In [1]: import numpy as np

In [2]: np.set_printoptions(precision=2, suppress=True, linewidth=160)

In [3]: data = np.load("data.npy")

In [4]: print(data)
[[-0.21 -0.17  0.41]
 [ 0.02 -0.31 -0.25]
 [-0.26 -0.07 -0.28]
 [ 0.51  0.08  0.36]
 [-0.21  0.43  0.37]
 [ 0.49 -0.03 -0.42]
 [-0.3  -0.62 -0.03]
 [-0.21  0.08 -0.09]
 [ 0.26 -0.28  0.34]
 [ 0.35 -0.36  0.16]
 [-0.16 -0.29  0.31]]

In [5]: Xs = (data - data.mean(axis=0)) / data.std(axis=0)

In [6]: print(Xs.std(axis=0))
[1. 1. 1.]

In [7]: coef = np.linalg.lstsq(np.delete(Xs, 0, axis=1), Xs[:, 0])[0]

In [8]: print(coef)
[ 0.05 -0.03]

In [9]: print(np.abs(coef).argmax())
0

In [10]: K = np.load("x.npy")

In [11]: print(K)
[[  1  -2   4  -8]
 [  1  -1   1  -1]
 [  1   0   0   0]
 [  1   1   1   1]
 [  1   2   4   8]
 [  1   3   9  27]
 [  1   4  16  64]
 [  1   5  25 125]
 [  1   6  36 216]
 [  1   7  49 343]
 [  1   8  64 512]]

In [12]: # column 3 dominates

In [13]: print(K.sum(axis=1))
[ -5   0   1   4  15  40  85 156 259 400 585]

In [14]: print(np.linalg.svd(K, compute_uv=False))
[675.08  16.77   3.84   1.84]

In [15]: print(K.mean(axis=0))
[  1.   3.  19. 117.]

In [16]: print(np.unravel_index(np.abs(K).argmax(), K.shape))
(np.int64(10), np.int64(3))

In [17]: print(np.count_nonzero(K))
41

In [18]: K[:, 4]
Traceback (most recent call last):
  Cell In[18], line 1
    K[:, 4]
IndexError: index 4 is out of bounds for axis 1 with size 4


In [19]: print(np.diff(K, axis=0))
[[  0   1  -3   7]
 [  0   1  -1   1]
 [  0   1   1   1]
 [  0   1   3   7]
 [  0   1   5  19]
 [  0   1   7  37]
 [  0   1   9  61]
 [  0   1  11  91]
 [  0   1  13 127]
 [  0   1  15 169]]

In [20]: print(round(np.linalg.norm(K), 2))
675.31

In [21]: print(K.sum(axis=0))
[  11   33  209 1287]

In [22]: J = -1 * np.eye(10) + np.eye(10, k=1)

In [23]: print(J)
[[-1.  1.  0.  0.  0.  0.  0.  0.  0.  0.]
 [ 0. -1.  1.  0.  0.  0.  0.  0.  0.  0.]
 [ 0.  0. -1.  1.  0.  0.  0.  0.  0.  0.]
 [ 0.  0.  0. -1.  1.  0.  0.  0.  0.  0.]
 [ 0.  0.  0.  0. -1.  1.  0.  0.  0.  0.]
 [ 0.  0.  0.  0.  0. -1.  1.  0.  0.  0.]
 [ 0.  0.  0.  0.  0.  0. -1.  1.  0.  0.]
 [ 0.  0.  0.  0.  0.  0.  0. -1.  1.  0.]
 [ 0.  0.  0.  0.  0.  0.  0.  0. -1.  1.]
 [ 0.  0.  0.  0.  0.  0.  0.  0.  0. -1.]]

In [24]: def softmax(z):
    ...:     e = np.exp(z - z.max(axis=-1, keepdims=True))
    ...:     return e / e.sum(axis=-1, keepdims=True)
    ...: 

In [25]: print(softmax(J[8]))
[0.09 0.09 0.09 0.09 0.09 0.09 0.09 0.09 0.03 0.25]

In [26]: print(softmax(J).sum(axis=1))
[1. 1. 1. 1. 1. 1. 1. 1. 1. 1.]

In [27]: print(np.round(softmax(10 * J[8]), 2) + 0)
[0. 0. 0. 0. 0. 0. 0. 0. 0. 1.]

In [28]: att = J @ J.T / np.sqrt(10)

In [29]: print(softmax(att).round(6).argmax(axis=1))
[0 1 2 3 4 5 6 7 8 9]

In [30]: print(softmax(att)[8] @ J)
[-0.1   0.    0.    0.    0.    0.    0.    0.03 -0.11  0.11]
